$ python3 -q
>>> import numpy as np
>>> np.set_printoptions(precision=2, suppress=True, linewidth=100, floatmode="fixed")
>>> def rnd(a):
...     return np.round(a, 2) + 0
... 
>>> M = np.load("dump.npy")
>>> M
array([[ 1,  0,  0],
       [-2, -1,  0],
       [-1,  2,  3]])
>>> # triangular: eigenvalues sit on the diagonal
>>> ev, V = np.linalg.eig(M)
>>> rnd(np.sort(np.linalg.eigvals(M.T)))
array([-1.00,  1.00,  3.00])
>>> ev
array([ 3.00, -1.00,  1.00])
>>> np.prod(ev)
np.float64(-3.0)
>>> f = np.array([1, 5, 5])
>>> out = M + np.outer(f, np.eye(3)[1])
>>> out
array([[ 1.00,  1.00,  0.00],
       [-2.00,  4.00,  0.00],
       [-1.00,  7.00,  3.00]])
>>> np.linalg.matrix_rank(np.linalg.inv(out) - np.linalg.inv(M), tol=1e-8)
np.int64(1)
>>> data = np.load("w.npy")
>>> data
array([[ 2,  0,  0,  0],
       [ 0,  0,  0, -1],
       [ 0,  0,  0,  0],
       [ 0,  0,  1,  0]])
>>> # 2 blocks once reordered
>>> rank = np.linalg.matrix_rank(data)
>>> rank
np.int64(3)
>>> null = np.linalg.svd(data)[2][rank:].T
>>> [int(np.linalg.matrix_rank(data[:i])) for i in range(1, len(data) + 1)]
[1, 2, 2, 3]
>>> null[:, 0] / null[np.abs(null[:, 0]).round(6).argmax(), 0]
array([0.00, 1.00, 0.00, 0.00])
>>> data @ null
array([[0.00],
       [0.00],
       [0.00],
       [0.00]])
>>> [int(np.linalg.matrix_rank(np.delete(data, i, axis=0))) for i in range(4)]
[2, 2, 3, 2]
>>> np.linalg.matrix_rank(data.T @ data), np.linalg.matrix_rank(data @ data.T)
(np.int64(3), np.int64(3))
>>> np.allclose(data @ null, 0)
True
>>> rnd(np.linalg.det(data))
np.float64(0.0)
>>> assert data == data.T
Traceback (most recent call last):
  File "<python-input-27>", line 1, in <module>
    assert data == data.T
           ^^^^^^^^^^^^^^
ValueError: The truth value of an array with more than one element is ambiguous. Use a.any() or a.all()
>>> rnd(np.abs(np.linalg.eigvals(data)).max())
np.float64(2.0)
